$ ipython --no-banner

In [1]: import numpy as np

In [2]: from numpy import linalg as LA

In [3]: np.set_printoptions(suppress=True, linewidth=120)

In [4]: def rd(a):
   ...:     return np.round(a, 2) + 0
   ...: 

In [5]: rng = np.random.default_rng(9284)

In [6]: E = rng.normal(size=(28, 6))

In [7]: E = 10 * E / LA.norm(E, axis=1, keepdims=True)

In [8]: rd(E)
Out[8]: 
array([[ 4.99,  0.31, -0.32, -8.54,  0.88, -1.06],
       [ 6.11, -0.39,  5.61,  2.31, -2.66, -4.33],
       [ 8.55, -2.22, -3.17, -1.91,  0.14, -2.87],
       [-0.87, -3.12,  3.04, -4.78, -5.74, -4.95],
       [-8.69,  0.69,  3.21, -2.43, -2.7 ,  0.7 ],
       [ 6.05, -2.27, -7.38, -0.24,  0.17, -1.92],
       [ 6.05,  6.19, -1.13,  2.16,  2.45,  3.62],
       [ 2.79,  7.8 , -0.08,  1.79, -0.8 ,  5.24],
       [-5.25, -5.63,  0.82,  1.92,  4.07, -4.46],
       [-0.94, -2.76,  5.69,  1.94, -6.85, -2.9 ],
       [-1.14,  2.1 , -1.12,  8.84,  0.35, -3.85],
       [-7.07,  2.64,  2.57,  2.46, -0.45,  5.5 ],
       [-1.66,  2.49,  2.18,  1.8 , -6.52,  6.37],
       [ 9.16,  3.51, -1.03, -0.25,  1.58, -0.22],
       [-8.92, -1.17,  0.3 ,  0.03, -1.03, -4.23],
       [ 3.46, -5.59, -5.42, -1.81,  4.56, -1.84],
       [-1.64, -1.52, -0.2 , -3.19, -8.46, -3.63],
       [-2.11,  6.36, -1.37, -0.57, -6.97, -2.09],
       [ 6.84,  0.33,  2.27, -4.18, -0.79,  5.46],
       [ 1.42,  0.63,  9.18,  2.76,  2.36, -0.37],
       [ 3.19,  5.73, -6.18, -0.62,  3.24, -2.83],
       [-1.44, -3.46, -1.54,  8.64,  0.93,  2.84],
       [-0.14, -0.41, -2.56, -8.51,  0.8 , -4.5 ],
       [ 2.86,  4.2 ,  8.2 ,  2.03,  1.18, -1.19],
       [-0.05, -3.63,  2.72,  4.41, -6.1 ,  4.77],
       [-2.04, -0.31, -1.83,  2.73, -7.89, -4.77],
       [ 3.3 , -4.95,  3.41,  1.13,  5.29, -4.87],
       [-4.48,  0.06, -4.37,  2.18,  5.58, -4.98]])

In [9]: cen = (E - E.mean(axis=0)) / E.std(axis=0)

In [10]: np.argwhere(np.abs(cen) > 2)
Out[10]: 
array([[ 0,  3],
       [ 7,  1],
       [10,  3],
       [19,  2],
       [21,  3],
       [22,  3]])

In [11]: rd(cen.std(axis=0))
Out[11]: array([1., 1., 1., 1., 1., 1.])

In [12]: beta = LA.lstsq(np.delete(cen, 4, axis=1), cen[:, 4])[0]

In [13]: np.abs(beta).argmax()
Out[13]: np.int64(0)

In [14]: rd(1 - np.var(cen[:, 4] - np.delete(cen, 4, axis=1) @ beta))
Out[14]: np.float64(0.13)

In [15]: M2 = np.c_[E[:, :4] @ np.array([[1, 0, 1, 2], [2, -2, 2, 1], [-1, -3, -1, 0], [0, 1, 3, -2]]), np.array([2, 5, -2, 0, 1, 1, -2, -3, -3, 3, -3, 4, -5, -5, -4, 1, 3, -1, 3, -4, 4, -3, -5, 1, -1, -1, -2, 5])]

In [16]: rd(M2)
Out[16]: 
array([[  5.92,  -8.19, -19.71,  27.37,   2.  ],
       [ -0.29, -13.73,   6.63,   7.2 ,   5.  ],
       [  7.28,  12.04,   1.56,  18.7 ,  -2.  ],
       [-10.15,  -7.65, -24.49,   4.69,   0.  ],
       [-10.51, -13.44, -17.81, -11.82,   1.  ],
       [  8.9 ,  26.44,   8.19,  10.31,   1.  ],
       [ 19.56,  -6.84,  26.04,  13.98,  -2.  ],
       [ 18.48, -13.58,  23.85,   9.81,  -3.  ],
       [-17.33,  10.71, -11.57, -19.96,  -3.  ],
       [-12.15,  -9.61,  -6.32,  -8.53,   3.  ],
       [  4.17,   8.01,  30.69, -17.87,  -3.  ],
       [ -4.36, -10.53,   3.01, -16.41,   4.  ],
       [  1.15,  -9.72,   6.55,  -4.43,  -5.  ],
       [ 17.22,  -4.17,  16.47,  22.34,  -5.  ],
       [-11.55,   1.48, -11.47, -19.07,  -4.  ],
       [ -2.3 ,  25.62,  -7.74,   4.96,   1.  ],
       [ -4.47,   0.45, -14.05,   1.59,   3.  ],
       [ 11.98,  -9.17,  10.26,   3.29,  -1.  ],
       [  5.24, -11.65,  -7.3 ,  22.38,   3.  ],
       [ -6.49, -26.03,   1.79,  -2.05,  -4.  ],
       [ 20.82,   6.46,  18.94,  13.35,   4.  ],
       [ -6.81,  20.18,  19.11, -23.62,  -3.  ],
       [  1.6 ,   0.  , -23.91,  16.32,  -5.  ],
       [  3.07, -30.97,   9.15,   5.87,   1.  ],
       [-10.03,   3.5 ,   3.21, -12.56,  -1.  ],
       [ -0.83,   8.84,   7.35,  -9.85,  -1.  ],
       [-10.01,   0.79,  -6.63,  -0.6 ,  -2.  ],
       [  0.  ,  15.19,   6.54, -13.27,   5.  ]])

In [17]: rd(LA.lstsq(E, M2[:, 0])[0])
Out[17]: array([ 1.,  2., -1.,  0.,  0.,  0.])

In [18]: rd(LA.norm(M2 - E @ LA.lstsq(E, M2)[0], axis=0))
Out[18]: array([ 0.  ,  0.  ,  0.  ,  0.  , 16.34])

In [19]: LA.matrix_rank(np.c_[E, M2])
Out[19]: np.int64(7)

In [20]: X = np.loadtxt("block18.csv", delimiter=",")

In [21]: X
Out[21]: 
array([[  0.,  -3., -11.,  11.,   2.,  12., -10.],
       [ -3., -18.,  -4.,   3.,  -5.,   3., -10.],
       [-11.,  -4., -12.,   2.,   8.,  -4., -11.],
       [ 11.,   3.,   2.,  10.,   7.,  -5.,   4.],
       [  2.,  -5.,   8.,   7.,   6., -11.,  17.],
       [ 12.,   3.,  -4.,  -5., -11.,  -2.,   5.],
       [-10., -10., -11.,   4.,  17.,   5.,  -4.]])

In [22]: M2 = np.array([[-2, 0], [-3, 0], [-2, -3], [-1, -3], [-2, 1], [0, -1], [-1, 2]])

In [23]: X @ M2
Out[23]: 
array([[ 26., -30.],
       [ 85., -25.],
       [ 51.,  20.],
       [-63., -16.],
       [-41.,   6.],
       [ -3.,  28.],
       [ 38.,  25.]])

In [24]: np.einsum("ij,ij->i", X, X)
Out[24]: array([499., 492., 486., 324., 588., 344., 667.])

In [25]: LA.matrix_rank(X @ M2)
Out[25]: np.int64(2)

In [26]: idx = rng.integers(0, 2, 9)

In [27]: M = np.triu((idx[:, None] == idx) & (rng.random((9, 9)) < 0.8), 1).astype(int)

In [28]: M += M.T

In [29]: M
Out[29]: 
array([[0, 1, 0, 0, 1, 1, 0, 0, 0],
       [1, 0, 0, 0, 1, 0, 0, 0, 0],
       [0, 0, 0, 1, 0, 0, 1, 1, 1],
       [0, 0, 1, 0, 0, 0, 1, 1, 1],
       [1, 1, 0, 0, 0, 1, 0, 0, 0],
       [1, 0, 0, 0, 1, 0, 0, 0, 0],
       [0, 0, 1, 1, 0, 0, 0, 1, 1],
       [0, 0, 1, 1, 0, 0, 1, 0, 1],
       [0, 0, 1, 1, 0, 0, 1, 1, 0]])

In [30]: M2 = M / LA.norm(M, axis=1, keepdims=True)

In [31]: gram = M2 @ M2.T

In [32]: np.argwhere(np.triu(np.abs(gram) > 0.95, 1))
Out[32]: array([[1, 5]])

In [33]: rd(LA.norm(M2, axis=1))
Out[33]: array([1., 1., 1., 1., 1., 1., 1., 1., 1.])

In [34]: left, sigma, VT = LA.svd(M)

In [35]: np.argmax(sigma[:-1] / (sigma[1:] + 1e-6)) + 1
Out[35]: np.int64(8)

In [36]: rd(sigma)
Out[36]: array([4.  , 2.56, 1.56, 1.  , 1.  , 1.  , 1.  , 1.  , 0.  ])

In [37]: M2 = left[:, :8] @ np.diag(sigma[:8]) @ VT[:8]

In [38]: rd(np.abs(M - M2).max())
Out[38]: np.float64(0.0)

In [39]: rd(LA.norm(M - M2, 2)), rd(sigma[8])
Out[39]: (np.float64(0.0), np.float64(0.0))

In [40]: LA.matrix_rank(M2)
Out[40]: np.int64(8)

In [41]: LA.matrix_rank(M, rtol=0.05)
Out[41]: np.int64(8)

In [42]: rd(LA.norm(M, 2) / LA.norm(M))
Out[42]: np.float64(0.73)

In [43]: np.argsort(-LA.norm(M, axis=0).round(6), kind="stable")[:3]
Out[43]: array([2, 3, 6])

In [44]: LA.matrix_rank(M, rtol=0.1)
Out[44]: np.int64(8)

In [45]: [round(float(LA.det(M[:i, :i])), 2) + 0 for i in range(1, 10)]
Out[45]: [0.0, -1.0, 0.0, 1.0, -2.0, 0.0, 0.0, 0.0, 0.0]

In [46]: rd(LA.eigvalsh(M).min())
Out[46]: np.float64(-1.56)

In [47]: np.all(LA.eigvalsh(M) > 0)
Out[47]: np.False_

In [48]: mat = np.loadtxt("sample3.csv", delimiter=",")

In [49]: mat
Out[49]: 
array([[0., 0., 0., 0., 0., 0., 0., 0., 1., 0., 0., 1., 1.],
       [0., 0., 0., 0., 0., 0., 1., 0., 0., 0., 0., 1., 0.],
       [0., 0., 0., 0., 0., 0., 0., 1., 0., 0., 1., 0., 0.],
       [0., 0., 0., 0., 1., 1., 0., 0., 0., 0., 1., 0., 0.],
       [0., 0., 0., 1., 0., 0., 0., 0., 0., 0., 0., 0., 0.],
       [0., 0., 0., 1., 0., 0., 0., 1., 0., 0., 0., 0., 1.],
       [0., 1., 0., 0., 0., 0., 0., 0., 0., 0., 0., 0., 1.],
       [0., 0., 1., 0., 0., 1., 0., 0., 0., 1., 0., 0., 0.],
       [1., 0., 0., 0., 0., 0., 0., 0., 0., 1., 0., 0., 0.],
       [0., 0., 0., 0., 0., 0., 0., 1., 1., 0., 1., 0., 1.],
       [0., 0., 1., 1., 0., 0., 0., 0., 0., 1., 0., 0., 0.],
       [1., 1., 0., 0., 0., 0., 0., 0., 0., 0., 0., 0., 1.],
       [1., 0., 0., 0., 0., 1., 1., 0., 0., 1., 0., 1., 0.]])

In [50]: def softmax(z):
    ...:     e = np.exp(z - z.max(axis=-1, keepdims=True))
    ...:     return e / e.sum(axis=-1, keepdims=True)
    ...: 

In [51]: rd(softmax(mat).sum(axis=1))
Out[51]: array([1., 1., 1., 1., 1., 1., 1., 1., 1., 1., 1., 1., 1.])

In [52]: rd(softmax(10 * mat[5]))
Out[52]: array([0.  , 0.  , 0.  , 0.33, 0.  , 0.  , 0.  , 0.33, 0.  , 0.  , 0.  , 0.  , 0.33])

In [53]: S = mat @ mat.T / np.sqrt(13)

In [54]: rd(softmax(S)[5] @ mat)
Out[54]: array([0.2 , 0.16, 0.14, 0.29, 0.06, 0.18, 0.12, 0.32, 0.18, 0.25, 0.24, 0.2 , 0.47])

In [55]: ang = np.radians(120)

In [56]: r_ = np.eye(13)

In [57]: r_[8, 8] = r_[1, 1] = np.cos(ang)

In [58]: r_[8, 1], r_[1, 8] = -np.sin(ang), np.sin(ang)

In [59]: M2 = mat @ r_.T

In [60]: rd(np.abs(M2 - mat).max(axis=0))
Out[60]: array([0. , 1.5, 0. , 0. , 0. , 0. , 0. , 0. , 1.5, 0. , 0. , 0. , 0. ])

In [61]: left, sigma, VT = LA.svd(mat)

In [62]: evecs = VT[:(sigma > 1e-8).sum()]

In [63]: x = mat[11] + 5 * mat[7] + rng.integers(2) * np.eye(13)[10]

In [64]: x
Out[64]: array([1., 1., 5., 0., 0., 5., 0., 0., 0., 5., 0., 0., 1.])

In [65]: rd(LA.norm(x - evecs.T @ evecs @ x))
Out[65]: np.float64(0.0)

In [66]: LA.matrix_rank(np.vstack([mat, x]))
Out[66]: np.int64(12)

In [67]: rd(np.diag(evecs.T @ evecs))
Out[67]: array([1.  , 0.83, 1.  , 1.  , 0.83, 1.  , 1.  , 0.83, 0.83, 1.  , 0.83, 1.  , 0.83])

In [68]: m1 = np.load("x.npy")

In [69]: rd(m1)
Out[69]: 
array([[0.1 , 0.15, 0.2 , 0.2 , 0.25, 0.1 , 0.  ],
       [0.2 , 0.3 , 0.  , 0.2 , 0.1 , 0.15, 0.05],
       [0.18, 0.14, 0.23, 0.23, 0.05, 0.05, 0.14],
       [0.17, 0.04, 0.04, 0.22, 0.17, 0.17, 0.17],
       [0.13, 0.17, 0.09, 0.09, 0.17, 0.13, 0.22],
       [0.2 , 0.27, 0.07, 0.2 , 0.07, 0.13, 0.07],
       [0.18, 0.24, 0.12, 0.  , 0.29, 0.12, 0.06]])

In [70]: M2 = LA.inv(m1)

In [71]: rd(m1 @ M2)
Out[71]: 
array([[1., 0., 0., 0., 0., 0., 0.],
       [0., 1., 0., 0., 0., 0., 0.],
       [0., 0., 1., 0., 0., 0., 0.],
       [0., 0., 0., 1., 0., 0., 0.],
       [0., 0., 0., 0., 1., 0., 0.],
       [0., 0., 0., 0., 0., 1., 0.],
       [0., 0., 0., 0., 0., 0., 1.]])

In [72]: rd(LA.slogdet(m1)[0])
Out[72]: np.float64(1.0)

In [73]: rd(LA.inv(M2))
Out[73]: 
array([[0.1 , 0.15, 0.2 , 0.2 , 0.25, 0.1 , 0.  ],
       [0.2 , 0.3 , 0.  , 0.2 , 0.1 , 0.15, 0.05],
       [0.18, 0.14, 0.23, 0.23, 0.05, 0.05, 0.14],
       [0.17, 0.04, 0.04, 0.22, 0.17, 0.17, 0.17],
       [0.13, 0.17, 0.09, 0.09, 0.17, 0.13, 0.22],
       [0.2 , 0.27, 0.07, 0.2 , 0.07, 0.13, 0.07],
       [0.18, 0.24, 0.12, 0.  , 0.29, 0.12, 0.06]])

In [74]: (np.abs(M2) > 1e-9).astype(int)
Out[74]: 
array([[1, 1, 1, 1, 1, 1, 1],
       [1, 1, 1, 1, 1, 1, 1],
       [1, 1, 1, 1, 1, 1, 1],
       [1, 1, 1, 1, 1, 1, 1],
       [1, 1, 1, 1, 1, 1, 1],
       [1, 1, 1, 1, 1, 1, 1],
       [1, 1, 1, 1, 1, 1, 1]])

In [75]: rd(LA.det(m1) * M2)
Out[75]: 
array([[0., 0., 0., 0., 0., 0., 0.],
       [0., 0., 0., 0., 0., 0., 0.],
       [0., 0., 0., 0., 0., 0., 0.],
       [0., 0., 0., 0., 0., 0., 0.],
       [0., 0., 0., 0., 0., 0., 0.],
       [0., 0., 0., 0., 0., 0., 0.],
       [0., 0., 0., 0., 0., 0., 0.]])

In [76]: rd(LA.det(m1) * LA.det(M2))
Out[76]: np.float64(1.0)
